In [1]: import numpy as np

In [2]: from numpy import linalg as LA

In [3]: np.set_printoptions(precision=2, suppress=True, linewidth=100, sign=" ")

In [4]: def tidy(a):
   ...:     return np.round(a, 2) + 0
   ...: 

In [5]: M = np.load("test14.npy")

In [6]: print(M)
[[ 13   5   6   1   3   7]
 [  5   2   0   8   0   6]
 [  1   3  18   3   4   9]
 [  5   1   6   4   7   1]
 [  8   7   1   7  13   6]
 [  7   4   2   1   5  17]]

In [7]: x0 = np.array([0, -3, 2, 0, 1, 3])

In [8]: print((M @ x0).argmax())
2

In [9]: print(M @ x0)
[ 21  12  58  19  12  48]

In [10]: print(M @ (2 * x0))
[  42   24  116   38   24   96]

In [11]: print((M * x0).sum(axis=1))
[ 21  12  58  19  12  48]

In [12]: print(M @ np.eye(6)[1])
[ 5.  2.  3.  1.  7.  4.]

In [13]: print(tidy(LA.norm(M, axis=0)))
[ 18.25  10.2   20.02  11.83  16.37  22.18]

In [14]: print(tidy(LA.norm(M, 2)))
34.75

In [15]: print(LA.norm(M, axis=1).argmax())
2

In [16]: W1 = np.array([[-2, 1, 2],
    ...:     [-1, 0, 1],
    ...:     [0, 0, 0],
    ...:     [1, -1, 2],
    ...:     [-2, -2, 2],
    ...:     [1, 0, 1]])

In [17]: beta = np.array([2, 0, 3])

In [18]: hid = np.maximum(M @ W1 + beta, 0)

In [19]: print(hid)
[[  0   6  49]
 [  4   0  37]
 [  1   0  31]
 [  0   0  37]
 [  0   0  72]
 [  0   0  50]]

In [20]: print(LA.matrix_rank(hid))
3

In [21]: print(tidy((hid > 0).mean(axis=0)))
[ 0.33  0.17  1.  ]

In [22]: print((hid > 0).astype(int))
[[ 0  1  1]
 [ 1  0  1]
 [ 1  0  1]
 [ 0  0  1]
 [ 0  0  1]
 [ 0  0  1]]

In [23]: C = np.array([[0, -2, 0], [0, 0, 2], [0, 0, 1]])

In [24]: print((hid @ C).round(6).argmax(axis=1))
[ 2  2  2  2  2  2]

In [25]: print(hid @ C)
[[ 0  0 61]
 [ 0 -8 37]
 [ 0 -2 31]
 [ 0  0 37]
 [ 0  0 72]
 [ 0  0 50]]
